>>> import numpy as np
>>> np.set_printoptions(precision=2, suppress=True, linewidth=100)
>>> feats = np.load("sample15.npy")
>>> feats
array([[1, 0, 0, 0],
       [3, 1, 0, 0],
       [2, 3, 1, 0],
       [0, 0, 3, 1]])
>>> # triangular, det is the product of the diagonal
>>> [int(np.linalg.matrix_rank(np.linalg.matrix_power(feats, p))) for p in range(1, 5)]
[4, 4, 4, 4]
>>> cov = feats.T @ feats
>>> np.round(np.linalg.eigvalsh(cov)[::-1], 2) + 0
array([22.23, 10.09,  2.68,  0.  ])
>>> np.linalg.matrix_rank(cov)
np.int64(4)
>>> np.trace(cov), (feats ** 2).sum()
(np.int64(35), np.int64(35))
>>> t3 = np.stack([feats, -1 * feats, feats[::-1]])
>>> (t3 @ feats.T).shape
(3, 4, 4)
>>> t3.sum(axis=0)
array([[0, 0, 3, 1],
       [2, 3, 1, 0],
       [3, 1, 0, 0],
       [1, 0, 0, 0]])
>>> t3.shape
(3, 4, 4)
>>> np.linalg.norm(t3, axis=(1, 2))
array([5.92, 5.92, 5.92])
>>> np.einsum("bij,cij->bc", t3, t3)
array([[ 35, -35,  18],
       [-35,  35, -18],
       [ 18, -18,  35]])
>>> rng = np.random.default_rng(56)
>>> idx = rng.permutation(4)
>>> idx
array([0, 3, 1, 2])
>>> M2 = feats[idx][:, idx]
>>> M2
array([[1, 0, 0, 0],
       [0, 1, 0, 3],
       [3, 0, 1, 0],
       [2, 0, 3, 1]])
>>> np.sort(np.abs(np.linalg.eigvals(M2)))
array([1., 1., 1., 1.])
>>> w1 = np.array([[-1, 0], [-1, 0], [1, -2], [-1, 2]])
>>> c = np.array([2, 0])
>>> act = np.maximum(M2 @ w1 + c, 0)
>>> (act > 0).astype(int)
array([[1, 0],
       [0, 1],
       [0, 0],
       [1, 0]])
>>> np.linalg.matrix_rank(act)
np.int64(2)
>>> Z = np.array([[-3, -1], [-2, -1]])
>>> act @ Z
array([[ -3,  -1],
       [-12,  -6],
       [  0,   0],
       [ -6,  -2]])
>>> K = np.load("dump.npy")
>>> K
array([[1, 0, 0],
       [0, 1, 0],
       [2, 3, 1]])
>>> x0 = np.array([3, 3, -1])
>>> K @ np.ones(3)
array([1., 1., 6.])
>>> (K * x0).sum(axis=1)
array([ 3,  3, 14])
>>> K * x0
array([[ 3,  0,  0],
       [ 0,  3,  0],
       [ 6,  9, -1]])
>>> K @ x0
array([ 3,  3, 14])
>>> (K @ x0).argmax()
np.int64(2)
>>> np.linalg.norm(K @ x0) <= np.linalg.norm(K, 2) * np.linalg.norm(x0) + 1e-9
np.True_
>>> np.sign((K @ x0).round(6))
array([1, 1, 1])
>>> J = np.array([[3, 1, 0],
...     [6, 4, 0],
...     [11, 6, 5],
...     [15, 11, 8],
...     [15, 15, 9],
...     [15, 19, 11],
...     [20, 19, 11],
...     [23, 21, 15],
...     [26, 21, 19],
...     [28, 25, 21],
...     [28, 29, 25],
...     [31, 30, 26],
...     [34, 33, 28],
...     [35, 38, 30],
...     [37, 38, 32],
...     [40, 42, 36],
...     [42, 46, 38],
...     [46, 50, 41],
...     [50, 51, 41]])
>>> x0 = np.array([-3, -1, -2, -2])
>>> h = np.maximum(feats @ x0, 0)
>>> feats * (h > 1e-9)[:, None]
array([[0, 0, 0, 0],
       [0, 0, 0, 0],
       [0, 0, 0, 0],
       [0, 0, 0, 0]])
>>> np.maximum(feats @ (3 * x0), 0)
array([0, 0, 0, 0])
>>> np.maximum(feats @ x0, 0) - np.maximum(-feats @ x0, 0)
array([ -3, -10, -11,  -8])
>>> np.flatnonzero(h > 1e-9)
array([], dtype=int64)
>>> h
array([0, 0, 0, 0])
